$ python -q
>>> import numpy as np
>>> np.set_printoptions(precision=3, suppress=True, linewidth=100)
>>> def tidy(a):
...     return np.round(a, 3) + 0
... 
>>> F = np.load("mat.npy")
>>> F
array([[ 5,  6,  7,  8,  9],
       [10, 11, 12, 13, 14]])
>>> w1 = np.array([[6, 7, 4], [4, 8, 9], [7, 8, 8], [2, 1, 9], [7, 4, 3]])
>>> coef = np.array([0, -7, 7])
>>> H = np.maximum(F @ w1 + coef, 0)
>>> (H > 0).mean(axis=0)
array([1., 1., 1.])
>>> np.linalg.matrix_rank(H)
np.int64(2)
>>> (H > 0).astype(int)
array([[1, 1, 1],
       [1, 1, 1]])
>>> C = np.array([[-8, 8], [4, 3], [-6, -6]])
>>> w1 @ C
array([[-44,  45],
       [-54,   2],
       [-72,  32],
       [-66, -35],
       [-58,  50]])
>>> vec = np.array([-4, 1, 5, -3, 4])
>>> F @ (2 * vec)
array([66, 96])
>>> np.linalg.norm(F @ vec) <= np.linalg.norm(F, 2) * np.linalg.norm(vec) + 1e-9
np.True_
>>> F @ np.ones(5)
array([35., 60.])
>>> F @ vec
array([33, 48])
>>> (F @ vec).argmax()
np.int64(1)
>>> J = np.loadtxt("out11.csv", delimiter=",")
>>> J
array([[-9., -9.,  4.,  6., -9., -2.,  6., -4.],
       [-9., -9., -9.,  4.,  6., -9., -2.,  6.],
       [ 4., -9., -9., -9.,  4.,  6., -9., -2.],
       [ 6.,  4., -9., -9., -9.,  4.,  6., -9.],
       [-9.,  6.,  4., -9., -9., -9.,  4.,  6.],
       [-2., -9.,  6.,  4., -9., -9., -9.,  4.],
       [ 6., -2., -9.,  6.,  4., -9., -9., -9.],
       [-4.,  6., -2., -9.,  6.,  4., -9., -9.]])
>>> # equal to its transpose
>>> Q, Rm = np.linalg.qr(J)
>>> tidy(Q @ Rm)
array([[-9., -9.,  4.,  6., -9., -2.,  6., -4.],
       [-9., -9., -9.,  4.,  6., -9., -2.,  6.],
       [ 4., -9., -9., -9.,  4.,  6., -9., -2.],
       [ 6.,  4., -9., -9., -9.,  4.,  6., -9.],
       [-9.,  6.,  4., -9., -9., -9.,  4.,  6.],
       [-2., -9.,  6.,  4., -9., -9., -9.,  4.],
       [ 6., -2., -9.,  6.,  4., -9., -9., -9.],
       [-4.,  6., -2., -9.,  6.,  4., -9., -9.]])
>>> Q.shape, Rm.shape
((8, 8), (8, 8))
>>> tidy(np.abs(np.diag(Rm)))
array([18.735, 19.967, 17.816, 16.534, 17.46 , 13.667, 10.455,  6.154])
>>> th = np.radians(36)
>>> Rm = np.eye(8)
>>> Rm[2, 2] = Rm[7, 7] = np.cos(th)
>>> Rm[2, 7], Rm[7, 2] = -np.sin(th), np.sin(th)
>>> tidy(Rm)
array([[ 1.   ,  0.   ,  0.   ,  0.   ,  0.   ,  0.   ,  0.   ,  0.   ],
       [ 0.   ,  1.   ,  0.   ,  0.   ,  0.   ,  0.   ,  0.   ,  0.   ],
       [ 0.   ,  0.   ,  0.809,  0.   ,  0.   ,  0.   ,  0.   , -0.588],
       [ 0.   ,  0.   ,  0.   ,  1.   ,  0.   ,  0.   ,  0.   ,  0.   ],
       [ 0.   ,  0.   ,  0.   ,  0.   ,  1.   ,  0.   ,  0.   ,  0.   ],
       [ 0.   ,  0.   ,  0.   ,  0.   ,  0.   ,  1.   ,  0.   ,  0.   ],
       [ 0.   ,  0.   ,  0.   ,  0.   ,  0.   ,  0.   ,  1.   ,  0.   ],
       [ 0.   ,  0.   ,  0.588,  0.   ,  0.   ,  0.   ,  0.   ,  0.809]])
>>> A2 = J @ Rm.T
>>> tidy(np.linalg.det(Rm)), tidy(np.trace(Rm))
(np.float64(1.0), np.float64(7.618))
>>> np.allclose(np.linalg.norm(J, axis=1), np.linalg.norm(A2, axis=1))
True
>>> tidy(np.linalg.svd(J, compute_uv=False)), tidy(np.linalg.svd(A2, compute_uv=False))
(array([31.853, 28.282, 19.12 , 18.822, 15.661, 15.284, 12.882,  1.692]), array([31.853, 28.282, 19.12 , 18.822, 15.661, 15.284, 12.882,  1.692]))
>>> ev, V = np.linalg.eigh(J)
>>> vec = np.array([0, 0, 2, 3, 0, 1, 0, 3])
>>> tidy(vec @ J @ vec / (vec @ vec)), tidy(ev[0]), tidy(ev[-1])
(np.float64(-18.652), np.float64(-31.853), np.float64(18.822))
>>> tidy(np.linalg.eigvalsh(J[1:, 1:]))
array([-28.363, -28.229, -18.518, -15.237,  -0.136,  11.883,  15.6  ])
>>> (np.sign(V[:, -1].round(6)) == np.sign(V[0, -1].round(6))).astype(int)
array([1, 0, 0, 1, 0, 1, 1, 0])
>>> E = np.array([[5.0, 0.0, 0.0, 4.0],
...     [0.0, 5.0, 4.0, 0.0],
...     [0.0, 4.0, 5.0, 0.0],
...     [4.0, 0.0, 0.0, 5.0]])
>>> E
array([[5., 0., 0., 4.],
       [0., 5., 4., 0.],
       [0., 4., 5., 0.],
       [4., 0., 0., 5.]])
>>> # symmetric
>>> vec = np.ones(4)
>>> for _ in range(6):
...     vec = E @ vec
...     vec /= np.linalg.norm(vec)
...     print(round(vec @ E @ vec, 3))
... 
9.0
9.0
9.0
9.0
9.0
9.0
>>> tidy(np.linalg.eigvalsh(E)[-1])
np.float64(9.0)
>>> vec
array([0.5, 0.5, 0.5, 0.5])
>>> tidy(np.linalg.norm(E, axis=1))
array([6.403, 6.403, 6.403, 6.403])
>>> E[0] @ E[2]
np.float64(0.0)
>>> tidy(np.linalg.norm(E) ** 2 / np.linalg.norm(E, 2) ** 2)
np.float64(2.025)
>>> tidy(np.linalg.norm(E, "nuc"))
np.float64(20.0)
>>> tidy(np.linalg.norm(E[0], 1)), tidy(np.linalg.norm(E[0], np.inf))
(np.float64(9.0), np.float64(5.0))
>>> tidy(np.linalg.norm(E, 1)), tidy(np.linalg.norm(E, np.inf))
(np.float64(9.0), np.float64(9.0))
>>> ev, V = np.linalg.eig(E)
>>> tidy(np.sort(np.linalg.eigvals(np.linalg.inv(E))))
array([0.111, 0.111, 1.   , 1.   ])
>>> vec = np.array([-1, -2, -3, -1])
>>> h = np.maximum(E @ vec, 0)
>>> h
array([0., 0., 0., 0.])
>>> tidy(np.tanh(E @ vec))
array([-1., -1., -1., -1.])
>>> E.T @ h
array([0., 0., 0., 0.])
>>> E * (h > 1e-9)[:, None]
array([[0., 0., 0., 0.],
       [0., 0., 0., 0.],
       [0., 0., 0., 0.],
       [0., 0., 0., 0.]])
